$ python3 -q
>>> import numpy as np
>>> np.set_printoptions(precision=3, suppress=True, linewidth=120)
>>> W0 = np.loadtxt("block16.csv", delimiter=",")
>>> print(W0)
[[-3.  3. -2. -3. -2.  0.]
 [ 0.  2. -3. -2.  3.  1.]
 [ 0.  0. -3.  3.  0.  3.]
 [ 0.  0.  0.  3.  1.  2.]
 [ 0.  0.  0.  0. -3. -2.]
 [ 0.  0.  0.  0.  0.  2.]]
>>> print(W0 @ W0)
[[  9.  -3.   3. -12.  18.  -5.]
 [  0.   4.   3. -19.  -5. -15.]
 [  0.   0.   9.   0.   3.   3.]
 [  0.   0.   0.   9.   0.   8.]
 [  0.   0.   0.   0.   9.   2.]
 [  0.   0.   0.   0.   0.   4.]]
>>> print(np.linalg.matrix_rank(W0 - W0[0, 0] * np.eye(6)))
5
>>> rng = np.random.default_rng(35)
>>> z = rng.permutation(6)
>>> print(z)
[3 1 5 2 0 4]
>>> other = W0[z][:, z]
>>> print(round(float(np.linalg.det(other)), 3), round(np.linalg.det(W0[z]), 3))
-324.0 -324.0
>>> print(other)
[[ 3.  0.  2.  0.  0.  1.]
 [-2.  2.  1. -3.  0.  3.]
 [ 0.  0.  2.  0.  0.  0.]
 [ 3.  0.  3. -3.  0.  0.]
 [-3.  3.  0. -2. -3. -2.]
 [ 0.  0. -2.  0.  0. -3.]]
>>> print(np.trace(other))
-2.0
>>> print(np.allclose(other, W0))
False
>>> K = np.loadtxt("sample15.csv", delimiter=",")
>>> print(K)
[[  5.69  -11.211  -0.297  -0.036   0.191]
 [  3.33   -3.635  -0.268  -0.687   0.743]
 [ -2.101 -10.16    0.498   1.16   -0.847]
 [ -1.509  -0.311  -0.046   0.07   -0.152]
 [  0.852   3.465  -0.243  -0.8     0.09 ]
 [ -5.137   3.807   0.62    0.874  -0.379]
 [ -1.257   7.09   -0.146  -0.406   0.094]
 [ -5.718   6.589   0.451   0.693  -0.219]
 [ -4.855   0.086   0.899   1.11   -0.844]
 [  5.816  -7.121  -0.304  -0.412   0.43 ]
 [  2.514  -3.263   0.283   0.257   0.139]
 [ -5.264  11.452   0.291  -0.398   0.226]
 [ -6.26    7.5     1.01    0.964  -0.131]
 [ -6.19    7.409   0.558   1.072  -0.317]
 [  5.374  -3.395  -0.671  -0.551   0.695]
 [  0.348 -10.968   0.273   0.699  -0.745]
 [ -1.535  11.066   0.139  -0.97    0.548]]
>>> other = K / np.linalg.norm(K, axis=1, keepdims=True)
>>> gram = other @ other.T
>>> print((gram - 2 * np.eye(17)).round(6).argmax(axis=1))
[10  9 15  8 16  7 16 13  3  1  9  6 13  7  1  2  6]
>>> print(np.linalg.norm(other, axis=1))
[1. 1. 1. 1. 1. 1. 1. 1. 1. 1. 1. 1. 1. 1. 1. 1. 1.]
